>>> import numpy as np
>>> np.set_printoptions(precision=2, suppress=True, linewidth=160)
>>> data = np.load("w.npy")
>>> print(data)
[[ 3. -2. -1.  2. -3.  1.  1.  3. -3.  0.  0.  0.  0.  0.  0.]
 [ 1.  1.  0. -3.  0.  1. -1.  2. -2.  0.  0.  0.  0.  0.  0.]
 [-1. -2. -2.  2. -3.  1. -3. -2.  1.  0.  0.  0.  0.  0.  0.]
 [ 1. -2. -1. -2.  2.  3.  3.  0. -3.  0.  0.  0.  0.  0.  0.]
 [ 1.  0.  2.  1. -1.  3.  0.  3.  1.  0.  0.  0.  0.  0.  0.]
 [ 1.  2. -1. -3. -3. -3.  1.  1.  3.  0.  0.  0.  0.  0.  0.]
 [-1. -3.  0. -3.  1. -2. -1.  2.  1.  0.  0.  0.  0.  0.  0.]
 [-3.  0.  0.  2. -2.  3.  2.  3.  3.  0.  0.  0.  0.  0.  0.]
 [ 0.  2.  2. -3. -1. -3. -3.  1.  1.  0.  0.  0.  0.  0.  0.]
 [ 0.  0.  0.  0.  0.  0.  0.  0.  0.  2.  1.  1.  1.  2.  1.]
 [ 0.  0.  0.  0.  0.  0.  0.  0.  0.  0.  1.  0.  1.  2.  1.]
 [ 0.  0.  0.  0.  0.  0.  0.  0.  0.  1.  2.  1.  0.  0.  2.]
 [ 0.  0.  0.  0.  0.  0.  0.  0.  0.  0.  0.  0.  2.  0.  2.]
 [ 0.  0.  0.  0.  0.  0.  0.  0.  0.  2.  1.  2.  0.  1.  0.]
 [ 0.  0.  0.  0.  0.  0.  0.  0.  0.  1.  2.  1.  2.  1.  1.]]
>>> C2 = data.T @ data
>>> print(np.allclose(C2, C2.T))
True
>>> print((data @ data.T).shape)
(15, 15)
>>> print(np.linalg.matrix_rank(C2))
15
>>> m1 = np.loadtxt("arr.csv", delimiter=",")
>>> print(m1)
[[  0.   1.   2.   3. -15. -10.  12.  -3.  15. -17.  -8.   2.  17.   3.  -1.]
 [ -1.   0.   1.   7.  -8.  -3.   1.  -2.   5. -11.  11.  -8.   4.  -1. -13.]
 [ -2.  -1.   0.  -6.   5.  -2.  12.   2.  -4.  -5.   0.   6.  -7.   3. -10.]
 [ -3.  -7.   6.   0.  -7.  -8.  -7.  -9.   2.   5.   0.  -2.  -3.  -3.  -3.]
 [ 15.   8.  -5.   7.   0.  -4.  -6.  10.   4.  -2.  -6. -10.  -3.   0.   5.]
 [ 10.   3.   2.   8.   4.   0. -11.  -1. -11.  -6.   9.   2.  -8.  15.  -5.]
 [-12.  -1. -12.   7.   6.  11.   0.  -1.  13.   8.   3.   0.  -1.  12.   6.]
 [  3.   2.  -2.   9. -10.   1.   1.   0.  -1. -12. -12.  -1.  16.   1.   9.]
 [-15.  -5.   4.  -2.  -4.  11. -13.   1.   0.  -1.  -9.  -5.   5.  -4.   7.]
 [ 17.  11.   5.  -5.   2.   6.  -8.  12.   1.   0.   9. -11.   9.   3.  12.]
 [  8. -11.   0.   0.   6.  -9.  -3.  12.   9.  -9.   0.   6.   0.  -6.  -6.]
 [ -2.   8.  -6.   2.  10.  -2.   0.   1.   5.  11.  -6.   0.   3.  -3.   1.]
 [-17.  -4.   7.   3.   3.   8.   1. -16.  -5.  -9.   0.  -3.   0.   2.  15.]
 [ -3.   1.  -3.   3.   0. -15. -12.  -1.   4.  -3.   6.   3.  -2.   0.  -1.]
 [  1.  13.  10.   3.  -5.   5.  -6.  -9.  -7. -12.   6.  -1. -15.   1.   0.]]
>>> print(np.round(np.linalg.norm(m1, 2) / np.linalg.norm(m1), 2))
0.44
>>> print([round(float(x), 2) for x in np.linalg.svd(m1, compute_uv=False)[:3]])
[47.29, 47.29, 41.75]
>>> print(np.linalg.cond(m1) > 100)
True
>>> print(np.linalg.matrix_rank(m1, rtol=0.1))
14
>>> U, s, vt = np.linalg.svd(m1)
>>> print(np.argmax(s[:-1] / (s[1:] + 1e-6)) + 1)
14
>>> Y = U[:, :14] @ np.diag(s[:14]) @ vt[:14]
>>> print(round(float(np.linalg.norm(m1 - Y, 2)), 2), round(s[14], 2))
0.0 0.0
>>> print(np.linalg.matrix_rank(m1, rtol=0.05))
14
>>> M = np.load("x.npy")
>>> print(M)
[[-1.42  0.82  1.68  2.16 -2.81 -0.99 -0.48 -0.84 -0.8   0.62 -1.74  0.98]
 [ 0.85 -1.17 -2.02  2.93  0.09 -0.82 -0.61 -0.52 -0.44 -1.5  -0.55 -2.48]
 [-1.7  -0.71 -1.48 -0.24 -0.37  2.72  0.17 -3.17  0.54  1.13 -0.18 -0.35]
 [ 0.14 -0.52 -1.15 -1.53 -2.44 -0.57 -2.86  0.94 -0.25  1.63  1.25 -1.2 ]
 [ 1.85  1.8  -0.19  0.92  0.12 -0.5   0.52 -1.94 -1.95  1.13  2.79  0.53]
 [ 0.   -2.25 -0.4   0.17 -0.88 -2.49  1.4  -0.99  2.48  0.27  1.39  1.31]
 [ 1.42  1.58 -2.24 -1.05 -0.46 -0.49 -1.3  -1.08  0.68 -1.68 -1.62  2.27]
 [-2.27 -0.42  0.15 -1.95  0.23 -1.77  0.07 -1.32 -2.29 -2.24  0.58 -0.53]
 [-1.7   1.37 -2.55  0.08  1.07 -1.7   1.38  1.1  -0.45  2.3  -1.02 -0.11]
 [ 1.28 -0.63 -0.94 -0.92 -2.67  1.    3.08  0.91 -1.46 -0.55 -0.6  -0.23]
 [ 1.14  1.65  1.27 -1.44 -0.29 -1.19  0.8  -1.58  1.59  0.47 -1.24 -2.9 ]
 [ 1.7  -2.49  0.61 -0.77  1.27 -0.71 -0.53 -0.97 -1.81  1.85 -2.11  0.65]]
>>> print(np.round(M[:, 3] @ M[:, 2], 2))
0.0
>>> print(np.round(M @ M.T, 2) + 0)
[[25.  0.  0.  0.  0.  0.  0.  0.  0.  0.  0.  0.]
 [ 0. 25.  0.  0.  0.  0.  0.  0.  0.  0.  0.  0.]
 [ 0.  0. 25.  0.  0.  0.  0.  0.  0.  0.  0.  0.]
 [ 0.  0.  0. 25.  0.  0.  0.  0.  0.  0.  0.  0.]
 [ 0.  0.  0.  0. 25.  0.  0.  0.  0.  0.  0.  0.]
 [ 0.  0.  0.  0.  0. 25.  0.  0.  0.  0.  0.  0.]
 [ 0.  0.  0.  0.  0.  0. 25.  0.  0.  0.  0.  0.]
 [ 0.  0.  0.  0.  0.  0.  0. 25.  0.  0.  0.  0.]
 [ 0.  0.  0.  0.  0.  0.  0.  0. 25.  0.  0.  0.]
 [ 0.  0.  0.  0.  0.  0.  0.  0.  0. 25.  0.  0.]
 [ 0.  0.  0.  0.  0.  0.  0.  0.  0.  0. 25.  0.]
 [ 0.  0.  0.  0.  0.  0.  0.  0.  0.  0.  0. 25.]]
>>> print(np.round(M.T @ M, 2) + 0)
[[25.  0.  0.  0.  0.  0.  0.  0.  0.  0.  0.  0.]
 [ 0. 25.  0.  0.  0.  0.  0.  0.  0.  0.  0.  0.]
 [ 0.  0. 25.  0.  0.  0.  0.  0.  0.  0.  0.  0.]
 [ 0.  0.  0. 25.  0.  0.  0.  0.  0.  0.  0.  0.]
 [ 0.  0.  0.  0. 25.  0.  0.  0.  0.  0.  0.  0.]
 [ 0.  0.  0.  0.  0. 25.  0.  0.  0.  0.  0.  0.]
 [ 0.  0.  0.  0.  0.  0. 25.  0.  0.  0.  0.  0.]
 [ 0.  0.  0.  0.  0.  0.  0. 25.  0.  0.  0.  0.]
 [ 0.  0.  0.  0.  0.  0.  0.  0. 25.  0.  0.  0.]
 [ 0.  0.  0.  0.  0.  0.  0.  0.  0. 25.  0.  0.]
 [ 0.  0.  0.  0.  0.  0.  0.  0.  0.  0. 25.  0.]
 [ 0.  0.  0.  0.  0.  0.  0.  0.  0.  0.  0. 25.]]
>>> print(np.linalg.svd(M, compute_uv=False))
[5. 5. 5. 5. 5. 5. 5. 5. 5. 5. 5. 5.]
>>> print(np.round(np.linalg.pinv(M), 2) + 0)
[[-0.06  0.03 -0.07  0.01  0.07  0.    0.06 -0.09 -0.07  0.05  0.05  0.07]
 [ 0.03 -0.05 -0.03 -0.02  0.07 -0.09  0.06 -0.02  0.05 -0.03  0.07 -0.1 ]
 [ 0.07 -0.08 -0.06 -0.05 -0.01 -0.02 -0.09  0.01 -0.1  -0.04  0.05  0.02]
 [ 0.09  0.12 -0.01 -0.06  0.04  0.01 -0.04 -0.08  0.   -0.04 -0.06 -0.03]
 [-0.11  0.   -0.01 -0.1   0.   -0.04 -0.02  0.01  0.04 -0.11 -0.01  0.05]
 [-0.04 -0.03  0.11 -0.02 -0.02 -0.1  -0.02 -0.07 -0.07  0.04 -0.05 -0.03]
 [-0.02 -0.02  0.01 -0.11  0.02  0.06 -0.05  0.    0.06  0.12  0.03 -0.02]
 [-0.03 -0.02 -0.13  0.04 -0.08 -0.04 -0.04 -0.05  0.04  0.04 -0.06 -0.04]
 [-0.03 -0.02  0.02 -0.01 -0.08  0.1   0.03 -0.09 -0.02 -0.06  0.06 -0.07]
 [ 0.02 -0.06  0.05  0.07  0.05  0.01 -0.07 -0.09  0.09 -0.02  0.02  0.07]
 [-0.07 -0.02 -0.01  0.05  0.11  0.06 -0.06  0.02 -0.04 -0.02 -0.05 -0.08]
 [ 0.04 -0.1  -0.01 -0.05  0.02  0.05  0.09 -0.02  0.   -0.01 -0.12  0.03]]
>>> A = np.load("data.npy")
>>> print(A.round(2) + 0)
[[-0.34  0.28 -0.45  0.51 -0.14 -0.1   0.41]
 [-0.19 -0.13 -0.21 -0.09 -0.28  0.28 -0.61]
 [-0.1   0.36 -0.24  0.21 -0.18 -0.03 -0.56]
 [-0.24 -0.17  0.01  0.    0.71 -0.26 -0.28]
 [ 0.   -0.52 -0.45 -0.29 -0.16  0.34  0.21]
 [-0.39  0.14 -0.1  -0.64 -0.25 -0.58  0.07]
 [-0.1  -0.19  0.63  0.2  -0.5  -0.12 -0.02]
 [-0.73  0.12  0.3  -0.08  0.15  0.52  0.13]
 [-0.29 -0.64 -0.08  0.38 -0.05 -0.32 -0.06]]
>>> proj = A @ np.linalg.solve(A.T @ A, A.T)
>>> print(proj @ A[:, 1])
[ 0.28 -0.13  0.36 -0.17 -0.52  0.14 -0.19  0.12 -0.64]
>>> print(np.round(np.linalg.eigvalsh(proj), 2) + 0)
[0. 0. 1. 1. 1. 1. 1. 1. 1.]
>>> print(np.trace(proj))
7.0
>>> F = np.load("layer18.npy")
>>> print(F)
[[ 0  0  0  0]
 [ 0  0  0  0]
 [ 9  6 18 12]
 [ 9  0 18  0]]
>>> U, s, vt = np.linalg.svd(F)
>>> vecs = vt[:(s > 1e-8).sum()]
>>> rng = np.random.default_rng(695353)
>>> vec = F[1] + -1 * F[2] + rng.integers(2) * np.eye(4)[1]
>>> print(vec)
[ -9.  -5. -18. -12.]
>>> print(np.linalg.matrix_rank(np.vstack([F, vec])))
3
>>> print(np.allclose(vecs.T @ vecs @ vec, vec))
False
>>> print(np.kron(np.eye(2, dtype=int), F))
[[ 0  0  0  0  0  0  0  0]
 [ 0  0  0  0  0  0  0  0]
 [ 9  6 18 12  0  0  0  0]
 [ 9  0 18  0  0  0  0  0]
 [ 0  0  0  0  0  0  0  0]
 [ 0  0  0  0  0  0  0  0]
 [ 0  0  0  0  9  6 18 12]
 [ 0  0  0  0  9  0 18  0]]
>>> print(np.linalg.eigvals(F))
[26.23 -8.23  0.    0.  ]
>>> print(np.poly(F))
[   1.  -18. -216.    0.    0.]
>>> print(round(float(np.linalg.det(2 * F)), 2), round(float(np.linalg.det(F)), 2))
0.0 0.0
